$ python -q
>>> import numpy as np
>>> np.set_printoptions(precision=2, suppress=True, linewidth=120)
>>> X = np.load("mat.npy")
>>> X
array([[5, 6, 6],
       [6, 7, 7],
       [4, 5, 5],
       [2, 3, 3],
       [5, 6, 6],
       [5, 6, 6]])
>>> # row 4 repeats row 0
>>> W1 = np.array([[2, -1, 0, 4, 1, -5], [-1, 1, -1, 5, -3, 5], [2, 2, -1, -5, 1, 0]])
>>> beta = np.array([0, 3, -3, -3, -2, -1])
>>> act = np.maximum(X @ W1 + beta, 0)
>>> (act > 0).mean(axis=0)
array([1., 1., 0., 1., 0., 1.])
>>> print(act)
[[16 16  0 17  0  4]
 [19 18  0 21  0  4]
 [13 14  0 13  0  4]
 [ 7 10  0  5  0  4]
 [16 16  0 17  0  4]
 [16 16  0 17  0  4]]
>>> basis = np.array([[1, 0, 1], [1, 0, 0], [2, 0, 1], [1, 2, 2], [2, 2, 2], [1, 1, 1]])
>>> act @ basis
array([[53, 38, 54],
       [62, 46, 65],
       [44, 30, 43],
       [26, 14, 21],
       [53, 38, 54],
       [53, 38, 54]])
>>> (act @ basis).round(6).argmax(axis=1)
array([2, 2, 0, 0, 2, 2])
>>> r = np.linalg.matrix_rank(X)
>>> print(r)
2
>>> null = np.linalg.svd(X)[2][r:].T
>>> null[:, 0] / null[np.abs(null[:, 0]).round(6).argmax(), 0]
array([-0.,  1., -1.])
>>> null @ null.T
array([[ 0. ,  0. ,  0. ],
       [ 0. ,  0.5, -0.5],
       [ 0. , -0.5,  0.5]])
>>> print(np.round(X @ null, 2) + 0)
[[0.]
 [0.]
 [0.]
 [0.]
 [0.]
 [0.]]
>>> np.allclose(X @ null, 0)
True
>>> null.shape
(3, 1)
